In [1]: import numpy as np

In [2]: np.set_printoptions(precision=2, suppress=True, linewidth=100, sign=" ")

In [3]: A = np.load("case12.npy")

In [4]: A
Out[4]: 
array([[ 0.3, -0.7,  1.7],
       [ 1.5,  0.8, -0.8],
       [ 1.2, -0.8, -0.8],
       [ 0.9,  0.3, -0.3]])

In [5]: x = np.array([2, 1, 0])

In [6]: rhs = A @ x

In [7]: np.round(np.linalg.pinv(A) @ A, 2) + 0
Out[7]: 
array([[ 1.,  0.,  0.],
       [ 0.,  1.,  0.],
       [ 0.,  0.,  1.]])

In [8]: rhs
Out[8]: array([-0.1,  3.8,  1.6,  2.1])

In [9]: np.round(np.linalg.solve(A.T @ A, A.T @ rhs), 2) + 0
Out[9]: array([ 2.,  1.,  0.])

In [10]: rng = np.random.default_rng(5)

In [11]: rhs = rhs + 0.05 * rng.normal(size=4)

In [12]: rhs
Out[12]: array([-0.14,  3.73,  1.59,  2.12])

In [13]: c, *_ = np.linalg.lstsq(A, rhs)

In [14]: round(np.linalg.norm(rhs - A @ c), 2)
Out[14]: np.float64(0.05)

In [15]: c
Out[15]: array([ 1.97,  0.99, -0.02])

In [16]: c.round()
Out[16]: array([ 2.,  1., -0.])

In [17]: theta = np.radians(15)

In [18]: r_ = np.eye(3)

In [19]: r_[0, 0] = r_[1, 1] = np.cos(theta)

In [20]: r_[0, 1], r_[1, 0] = -np.sin(theta), np.sin(theta)

In [21]: r_
Out[21]: 
array([[ 0.97, -0.26,  0.  ],
       [ 0.26,  0.97,  0.  ],
       [ 0.  ,  0.  ,  1.  ]])

In [22]: other = A @ r_.T

In [23]: np.allclose(A @ A.T, other @ other.T)
Out[23]: True

In [24]: np.linalg.svd(A, compute_uv=False), np.linalg.svd(other, compute_uv=False)
Out[24]: (array([ 2.57,  1.7 ,  1.1 ]), array([ 2.57,  1.7 ,  1.1 ]))

In [25]: other = np.c_[A[:, :2] @ np.array([[-4, -4], [-1, 0]]), np.array([-1, 2, -2, 3])]

In [26]: other
Out[26]: 
array([[-0.5, -1.2, -1. ],
       [-6.8, -6. ,  2. ],
       [-4. , -4.8, -2. ],
       [-3.9, -3.6,  3. ]])

In [27]: np.round(np.linalg.lstsq(A, other[:, 0])[0], 2) + 0
Out[27]: array([-4., -1.,  0.])

In [28]: np.linalg.matrix_rank(np.c_[A, other])
Out[28]: np.int64(4)

In [29]: proj = A @ np.linalg.solve(A.T @ A, A.T)

In [30]: np.diag(proj)
Out[30]: array([ 0.99,  0.78,  1.  ,  0.23])

In [31]: proj
Out[31]: 
array([[ 0.99, -0.04, -0.01,  0.08],
       [-0.04,  0.78, -0.03,  0.41],
       [-0.01, -0.03,  1.  ,  0.05],
       [ 0.08,  0.41,  0.05,  0.23]])

In [32]: np.round((np.eye(4) - proj) @ A, 2) + 0
Out[32]: 
array([[ 0.,  0.,  0.],
       [ 0.,  0.,  0.],
       [ 0.,  0.,  0.],
       [ 0.,  0.,  0.]])

In [33]: labels = rng.permutation(4)

In [34]: labels
Out[34]: array([ 0,  3,  2,  1])

In [35]: other = proj[labels][:, labels]

In [36]: np.diag(other)
Out[36]: array([ 0.99,  0.23,  1.  ,  0.78])

In [37]: other
Out[37]: 
array([[ 0.99,  0.08, -0.01, -0.04],
       [ 0.08,  0.23,  0.05,  0.41],
       [-0.01,  0.05,  1.  , -0.03],
       [-0.04,  0.41, -0.03,  0.78]])

In [38]: theta = np.deg2rad(60)

In [39]: mat = np.eye(3)

In [40]: mat[np.ix_([2, 0], [2, 0])] = [[np.cos(theta), -np.sin(theta)], [np.sin(theta), np.cos(theta)]]

In [41]: mat
Out[41]: 
array([[ 0.5 ,  0.  ,  0.87],
       [ 0.  ,  1.  ,  0.  ],
       [-0.87,  0.  ,  0.5 ]])

In [42]: labels = rng.permutation(3)

In [43]: labels
Out[43]: array([ 2,  0,  1])

In [44]: other = mat[labels][:, labels]

In [45]: np.sort(np.abs(np.linalg.eigvals(other)))
Out[45]: array([ 1.,  1.,  1.])

In [46]: other
Out[46]: 
array([[ 0.5 , -0.87,  0.  ],
       [ 0.87,  0.5 ,  0.  ],
       [ 0.  ,  0.  ,  1.  ]])

In [47]: np.round(np.linalg.det(other), 2), np.round(np.linalg.det(mat[labels]), 2)
Out[47]: (np.float64(1.0), np.float64(1.0))

In [48]: np.trace(other)
Out[48]: np.float64(2.0)

In [49]: other = mat + rng.integers(-2, 3, (3, 1)) @ rng.integers(-2, 3, (1, 3))

In [50]: other
Out[50]: 
array([[ 0.5 ,  0.  ,  0.87],
       [ 4.  ,  5.  ,  4.  ],
       [ 3.13,  4.  ,  4.5 ]])

In [51]: other - mat
Out[51]: 
array([[ 0.,  0.,  0.],
       [ 4.,  4.,  4.],
       [ 4.,  4.,  4.]])

In [52]: np.abs(other - mat).sum(axis=1)
Out[52]: array([  0.,  12.,  12.])

In [53]: np.round(np.linalg.svd(other - mat, compute_uv=False), 2) + 0
Out[53]: array([ 9.8,  0. ,  0. ])

In [54]: other = np.array([[1, -1, 3, 2], [0, 3, -1, -3], [-1, 2, 3, 3], [-3, 0, 3, -1]])

In [55]: other[-1] = other[0]

In [56]: X = other + 0.05 * np.eye(4)

In [57]: X
Out[57]: 
array([[ 1.05, -1.  ,  3.  ,  2.  ],
       [ 0.  ,  3.05, -1.  , -3.  ],
       [-1.  ,  2.  ,  3.05,  3.  ],
       [ 1.  , -1.  ,  3.  ,  2.05]])

In [58]: np.round(mat[:, 0] @ mat[:, 2], 2)
Out[58]: np.float64(0.0)

In [59]: J = np.load("mat.npy")

In [60]: J
Out[60]: 
array([[ 3, -4,  1],
       [ 1,  3, -4],
       [-4,  1,  3]])

In [61]: J @ (-1.0) ** np.arange(3)
Out[61]: array([ 8., -6., -2.])

In [62]: J @ np.ones(3)
Out[62]: array([ 0.,  0.,  0.])

In [63]: Uu, sv, Vh = np.linalg.svd(J)

In [64]: sv.round(2) + 0
Out[64]: array([ 6.24,  6.24,  0.  ])

In [65]: other = Uu[:, :2] @ np.diag(sv[:2]) @ Vh[:2]

In [66]: round(np.linalg.norm(J - other) / np.linalg.norm(J), 2)
Out[66]: np.float64(0.0)

In [67]: np.round(np.linalg.norm(J - other, 2), 2), np.round(sv[2], 2)
Out[67]: (np.float64(0.0), np.float64(0.0))

In [68]: np.linalg.matrix_rank(other)
Out[68]: np.int64(2)

In [69]: other
Out[69]: 
array([[ 3., -4.,  1.],
       [ 1.,  3., -4.],
       [-4.,  1.,  3.]])

In [70]: np.linalg.matrix_rank(J, rtol=0.05)
Out[70]: np.int64(2)
